In [1]: import numpy as np

In [2]: np.set_printoptions(precision=1, suppress=True, linewidth=120)

In [3]: rnd = lambda a: np.round(a, 1) + 0

In [4]: M = np.load("x.npy")

In [5]: M
Out[5]: 
array([[ 22,  10,  -6,  -3],
       [-10,   6,   8,   4],
       [-22, -10,   6,   3]])

In [6]: # rows and columns are dependent

In [7]: W1 = np.array([[1, -1], [0, 0], [-1, -1], [0, -1]])

In [8]: coef = np.array([-2, -3])

In [9]: H = np.maximum(M @ W1 + coef, 0)

In [10]: H
Out[10]: 
array([[26,  0],
       [ 0,  0],
       [ 0, 10]])

In [11]: np.linalg.matrix_rank(H)
Out[11]: np.int64(2)

In [12]: (H > 0).astype(int)
Out[12]: 
array([[1, 0],
       [0, 0],
       [0, 1]])

In [13]: rnd((H > 0).mean(axis=0))
Out[13]: array([0.3, 0.3])

In [14]: W2 = np.array([[-1, 1, 2], [-2, 0, -2]])

In [15]: H @ W2
Out[15]: 
array([[-26,  26,  52],
       [  0,   0,   0],
       [-20,   0, -20]])

In [16]: W1 @ W2
Out[16]: 
array([[ 1,  1,  4],
       [ 0,  0,  0],
       [ 3, -1,  0],
       [ 2,  0,  2]])

In [17]: r = np.linalg.matrix_rank(M)

In [18]: r
Out[18]: np.int64(2)

In [19]: N = np.linalg.svd(M)[2][r:].T

In [20]: N.shape
Out[20]: (4, 2)

In [21]: [int(np.linalg.matrix_rank(np.delete(M, i, axis=0))) for i in range(3)]
Out[21]: [2, 1, 2]

In [22]: np.linalg.matrix_rank(M, rtol=0.1)
Out[22]: np.int64(2)

In [23]: rnd(np.linalg.norm(M, 2) / np.linalg.norm(M))
Out[23]: np.float64(1.0)

In [24]: np.argsort(-np.linalg.norm(M, axis=0).round(6), kind="stable")[:3]
Out[24]: array([0, 1, 2])

In [25]: np.linalg.cond(M) > 100
Out[25]: np.True_

In [26]: [round(float(x), 1) for x in np.linalg.svd(M, compute_uv=False)[:3]]
Out[26]: [36.7, 11.4, 0.0]
